$ ipython --no-banner

In [1]: import numpy as np

In [2]: import numpy.linalg as la

In [3]: np.set_printoptions(precision=3, suppress=True, linewidth=200)

In [4]: def rnd(a):
   ...:     return np.round(a, 3) + 0
   ...: 

In [5]: K = np.load("m.npy")

In [6]: K
Out[6]: 
array([[-2.,  1.,  0.,  0.],
       [ 2.,  1.,  1.,  0.],
       [-2., -2.,  1.,  0.],
       [ 0.,  0.,  0.,  3.]])

In [7]: B = la.inv(K)

In [8]: rnd(la.cond(K))
Out[8]: np.float64(2.92)

In [9]: rnd(la.slogdet(K)[0])
Out[9]: np.float64(-1.0)

In [10]: rnd(la.det(K) * B)
Out[10]: 
array([[  9.,  -3.,   3.,   0.],
       [-12.,  -6.,   6.,   0.],
       [ -6., -18., -12.,   0.],
       [  0.,   0.,   0., -10.]])

In [11]: arr = np.loadtxt("x.csv", delimiter=",")

In [12]: arr
Out[12]: 
array([[  4.912,  13.782, -10.696],
       [ 12.206,   7.608,  13.736]])

In [13]: np.count_nonzero(arr)
Out[13]: np.int64(6)

In [14]: Uu, sig, Vh = la.svd(arr, full_matrices=False)

In [15]: rnd(np.sqrt((sig ** 2).sum())), rnd(la.norm(arr))
Out[15]: (np.float64(26.908), np.float64(26.908))

In [16]: rnd(Vh @ Vh.T)
Out[16]: 
array([[1., 0.],
       [0., 1.]])

In [17]: rnd(sig / sig[0])
Out[17]: array([1. , 0.9])

In [18]: rnd(Uu.T @ arr @ Vh.T)
Out[18]: 
array([[20.,  0.],
       [ 0., 18.]])

In [19]: rnd(sig)
Out[19]: array([20., 18.])

In [20]: B = arr / la.norm(arr, axis=1, keepdims=True)

In [21]: gram = B @ B.T

In [22]: (gram - 2 * np.eye(2)).round(6).argmax(axis=1)
Out[22]: array([1, 0])

In [23]: rnd(gram[1])
Out[23]: array([0.05, 1.  ])

In [24]: rnd(np.degrees(np.arccos(np.clip(gram[1, 0], -1, 1))))
Out[24]: np.float64(87.155)

In [25]: th = np.radians(120)

In [26]: r_ = np.eye(3)

In [27]: r_[1, 1] = r_[2, 2] = np.cos(th)

In [28]: r_[1, 2], r_[2, 1] = -np.sin(th), np.sin(th)

In [29]: rnd(r_)
Out[29]: 
array([[ 1.   ,  0.   ,  0.   ],
       [ 0.   , -0.5  , -0.866],
       [ 0.   ,  0.866, -0.5  ]])

In [30]: B = arr @ r_.T

In [31]: np.allclose(arr @ arr.T, B @ B.T)
Out[31]: True

In [32]: np.allclose(la.norm(arr, axis=1), la.norm(B, axis=1))
Out[32]: True

In [33]: rng = np.random.default_rng(24377)

In [34]: B = arr + rng.integers(-2, 3, (2, 1)) @ rng.integers(-2, 3, (1, 3))

In [35]: B
Out[35]: 
array([[  4.912,  15.782, -12.696],
       [ 12.206,   6.608,  14.736]])

In [36]: rnd(la.svd(B - arr, compute_uv=False))
Out[36]: array([3.162, 0.   ])

In [37]: np.abs(B - arr).sum(axis=1)
Out[37]: array([4., 2.])

In [38]: la.matrix_rank(B - arr, tol=1e-8)
Out[38]: np.int64(1)

In [39]: B - arr
Out[39]: 
array([[ 0.,  2., -2.],
       [ 0., -1.,  1.]])
